$ python -q
>>> import numpy as np
>>> from numpy import linalg as LA
>>> np.set_printoptions(precision=4, suppress=True, linewidth=140)
>>> J = np.loadtxt("test2.csv", delimiter=",")
>>> J
array([[ 0.05,  3.  ,  2.  , -1.  , -1.  ,  2.  ,  0.  , -1.  , -2.  , -3.  ,  3.  ,  1.  , -2.  ,  0.  ],
       [ 2.  ,  0.05,  0.  ,  0.  , -1.  , -1.  , -2.  ,  2.  ,  0.  ,  2.  ,  1.  , -3.  ,  1.  ,  2.  ],
       [ 0.  ,  3.  ,  3.05, -3.  ,  2.  , -1.  ,  1.  , -3.  , -1.  ,  1.  ,  0.  , -3.  , -1.  ,  2.  ],
       [ 2.  ,  1.  , -3.  ,  0.05,  1.  ,  1.  , -3.  , -2.  ,  0.  ,  2.  , -3.  ,  1.  ,  0.  , -2.  ],
       [ 1.  ,  3.  ,  0.  , -3.  , -1.95, -2.  ,  0.  , -2.  ,  0.  ,  3.  ,  0.  ,  2.  , -3.  ,  1.  ],
       [ 1.  ,  1.  ,  1.  , -2.  , -2.  ,  2.05,  2.  ,  2.  ,  1.  ,  0.  ,  0.  , -2.  , -1.  ,  1.  ],
       [ 2.  ,  0.  , -3.  , -2.  , -3.  , -3.  ,  1.05,  1.  , -2.  ,  3.  ,  1.  , -1.  ,  3.  , -2.  ],
       [-2.  , -1.  ,  1.  ,  2.  ,  1.  ,  3.  , -3.  ,  2.05,  1.  , -2.  ,  0.  , -1.  , -3.  ,  2.  ],
       [ 3.  ,  3.  , -3.  ,  1.  ,  0.  , -1.  , -1.  , -1.  ,  0.05,  3.  , -3.  , -2.  , -3.  ,  2.  ],
       [ 1.  , -2.  , -2.  , -2.  , -3.  ,  3.  , -2.  ,  2.  , -2.  , -0.95, -3.  , -3.  ,  3.  , -3.  ],
       [ 2.  ,  3.  ,  0.  ,  1.  ,  1.  ,  1.  , -3.  ,  1.  ,  3.  ,  0.  , -0.95, -3.  ,  1.  ,  0.  ],
       [ 0.  ,  2.  ,  1.  , -2.  ,  3.  , -3.  , -1.  ,  2.  ,  1.  , -2.  ,  3.  ,  1.05,  3.  ,  3.  ],
       [ 3.  , -3.  , -1.  , -3.  ,  1.  ,  2.  , -2.  , -1.  ,  2.  ,  2.  ,  1.  , -3.  ,  0.05, -1.  ],
       [ 0.  ,  3.  ,  2.  , -1.  , -1.  ,  2.  ,  0.  , -1.  , -2.  , -3.  ,  3.  ,  1.  , -2.  ,  0.05]])
>>> LA.matrix_rank(J, rtol=0.1)
np.int64(11)
>>> LA.cond(J) > 100
np.True_
>>> Q, vecs = LA.qr(J[:, :6])[0], LA.qr(J[:, 6:])[0]
>>> sig = LA.svd(Q.T @ vecs, compute_uv=False)
>>> round(float(LA.norm(Q @ Q.T - vecs @ vecs.T, 2)), 4)
1.0
>>> (sig > 0.9).sum()
np.int64(2)
>>> left, sig, Vt = LA.svd(J)
>>> np.argmax(sig[:-1] / (sig[1:] + 1e-6)) + 1
np.int64(13)
>>> A2 = left[:, :13] @ np.diag(sig[:13]) @ Vt[:13]
>>> round(float(np.abs(J - A2).max()), 4)
0.0087
>>> LA.matrix_rank(J, rtol=0.05)
np.int64(13)
>>> LA.matrix_rank(A2)
np.int64(13)
>>> round(float(LA.norm(J - A2) / LA.norm(J)), 4)
0.001
>>> r0 = np.array([0, -2, -1, 1, 2, 0, 2, -1, 1, -2, 0, 0, 2, 0])
>>> A2 = J + np.outer(r0, np.eye(14)[3])
>>> LA.matrix_rank(A2 - J)
np.int64(1)
>>> LA.matrix_rank(LA.inv(A2) - LA.inv(J), tol=1e-8)
np.int64(1)
>>> round(LA.det(A2) / LA.det(J), 4), np.round(1 + LA.solve(J, r0)[3], 4)
(np.float64(0.6531), np.float64(0.6531))
>>> M = np.load("mat.npy")
>>> M
array([[ -1.5,  -2.1,  -1.6,   1.4,   0.6,   0.4,  -1.5,  -1.7,   1. ,  -0.6],
       [  1.3,  -0.5,  -0.3,   1.1,   0.3,   0.9,   0.1,   0. ,  -0.3,  -0.2],
       [  0.3,   1.5,  -0.5,   0.9,   0.3,   0.6,   1.3,   2.3,  -0.2,  -0.3],
       [  0.1,  -0.6,   1.8,   1. ,   0. ,   0.5,  -0.6,  -1.4,  -0.3,   1. ],
       [  0. ,   0.6,   1. ,  -0.4,  -0.1,   0.9,  -1.6,  -0.5,  -0.1,   0.3],
       [  0.2,   0.6,   2. ,   0.1,   0.2,  -0.1,  -0.6,   0.9,  -0.3,  -1.7],
       [  0.6,  -1.2,   0.1,   2.3,  -2.3,   0.2,  -0.6,  -1.4,   0.6,   0.4],
       [ -0.2,  -1.1,  -0.1,  -0.8,   0.3,   1.1,  -0.9,  -0.4,   0.6,   0.6],
       [ -0.1,  -1.7,  -0.5,  -1.1,  -1.4,   0.2,  -0.5,   0.3,  -0.5,   0.9],
       [  0.6,  -0.2,  -0.6,   0.1,  -1.9,   0.8,   0. ,  -0.1,  -0.6,   1.2],
       [  0.4,  -0.5,   0.2,   1.1,  -0.1,   0.4,   0.3,   1.4,   2.1,   1.2],
       [  0.1,   0.1,   0.5,   0.6,  -1.9,  -1. ,   0.4,   0.4,   0.8,  -1.6],
       [  1.6,   0. ,   0.1,  -2.3,   1. ,   0. ,   0.1,   0.3,   0.6,   1.3],
       [ -2. ,  14. ,  14. ,  14. , -16. ,  18. , -12. ,   6. ,  -4. , -12. ],
       [ -0.9,   0.1,  -1.1,   0.8,  -0.6,   0. ,   1.1,   0.3,   1.1,   0.4],
       [ -0.1,  -1.3,   0. ,  -1.1,  -1. ,   1. ,  -0.1,  -0.1,  -1.7,  -1. ],
       [  2.2,   0.1,   1.2,   0.3,   0.1,   1.5,   0.7,  -0.7,   0.8,  -0.6],
       [  0.7,   0.5,   0.8,   0.5,   1.7,   0.3,   0.4,   0.2,   0.5,   1.7],
       [ -1.7,   0.3,   0.6,  -1.1,   0.3,   1.6,   0.5,   0.8,   3.3,   0.9],
       [  0.2,   0. ,  -0.2,   0.6,  -0.4,   0. ,   0. ,   0.9,  -0.9,   0.3],
       [ -0.3,  -0.2,  -0.5,   1.9,   0.3,  -2.2,   0.4,  -0.3,  -0.7,   0.3],
       [  0.3,  -0.8,   0.9,  -0.4,  -0.7,  -0.2,   0.2,   0.1,   0.3,  -1.1],
       [  1.6,   0.2,   0.6,  -0.4,   2.5,  -0.2,  -1.7,   1.1,   0.8,   1.6],
       [ -0.8,   0.6,  -0.1,   0.8,  -1.3,   1.2,   1.4,  -1.1,   1.4,   0.8]])
>>> Xc = (M - M.mean(axis=0)) / M.std(axis=0)
>>> Xc.std(axis=0)
array([1., 1., 1., 1., 1., 1., 1., 1., 1., 1.])
>>> np.argwhere(np.abs(Xc) > 2)
array([[13,  0],
       [13,  1],
       [13,  2],
       [13,  3],
       [13,  4],
       [13,  5],
       [13,  6],
       [13,  7],
       [13,  8],
       [13,  9],
       [16,  0],
       [18,  8]])
>>> c = LA.lstsq(np.delete(Xc, 8, axis=1), Xc[:, 8])[0]
>>> round(float(1 - np.var(Xc[:, 8] - np.delete(Xc, 8, axis=1) @ c)), 4)
0.6087
